>>> import numpy as np
>>> from numpy import linalg as LA
>>> np.set_printoptions(precision=2, suppress=True, linewidth=100)
>>> J = np.array([[1, 0], [3, 0]])
>>> J
array([[1, 0],
       [3, 0]])
>>> # rank 1
>>> rng = np.random.default_rng(409)
>>> z = rng.permutation(2)
>>> z
array([0, 1])
>>> out = J[z][:, z]
>>> np.trace(out)
np.int64(1)
>>> np.diag(out)
array([1, 0])
>>> left, sv, vt = LA.svd(J)
>>> np.argmax(sv[:-1] / (sv[1:] + 1e-6)) + 1
np.int64(1)
>>> out = left[:, :1] @ np.diag(sv[:1]) @ vt[:1]
>>> out
array([[1., 0.],
       [3., 0.]])
>>> LA.matrix_rank(out)
np.int64(1)
>>> LA.matrix_rank(J, rtol=0.05)
np.int64(1)
>>> np.round(LA.norm(J - out) / LA.norm(J), 2)
np.float64(0.0)
>>> left, sv, vt = LA.svd(out)
>>> evecs = vt[:(sv > 1e-8).sum()]
>>> vec = out[0] + 4 * out[1] + rng.integers(2) * np.eye(2)[1]
>>> vec
array([13.,  0.])
>>> np.diag(evecs.T @ evecs)
array([1., 0.])
>>> np.round(LA.norm(vec - evecs.T @ evecs @ vec), 2)
np.float64(0.0)
>>> left, sv, vt = LA.svd(J, full_matrices=False)
>>> left.shape, sv.shape, vt.shape
((2, 2), (2,), (2, 2))
>>> np.cumsum(sv ** 2) / np.sum(sv ** 2)
array([1., 1.])
>>> vt @ vt.T
array([[1., 0.],
       [0., 1.]])
>>> sv
array([3.16, 0.  ])
>>> sv / sv[0]
array([1., 0.])
>>> (sv > 1e-8).sum()
np.int64(1)
>>> np.abs(vt[0])
array([1., 0.])
>>> m1 = np.load("out7.npy")
>>> m1
array([[-13.,   1.,  11.,  -8.],
       [-11.,  -1.,  11.,  -8.],
       [-37.,  -5.,  35., -24.],
       [-27.,  -6.,  27., -19.]])
>>> left, sv, vt = LA.svd(m1)
>>> sv
array([75.48,  3.72,  0.92,  0.23])
>>> np.argmax(sv[:-1] / (sv[1:] + 1e-6)) + 1
np.int64(1)
>>> out = left[:, :1] @ np.diag(sv[:1]) @ vt[:1]
>>> round(LA.norm(m1 - out, 2), 2), round(float(sv[1]), 2)
(np.float64(3.72), 3.72)
>>> LA.matrix_rank(m1, rtol=0.05)
np.int64(1)
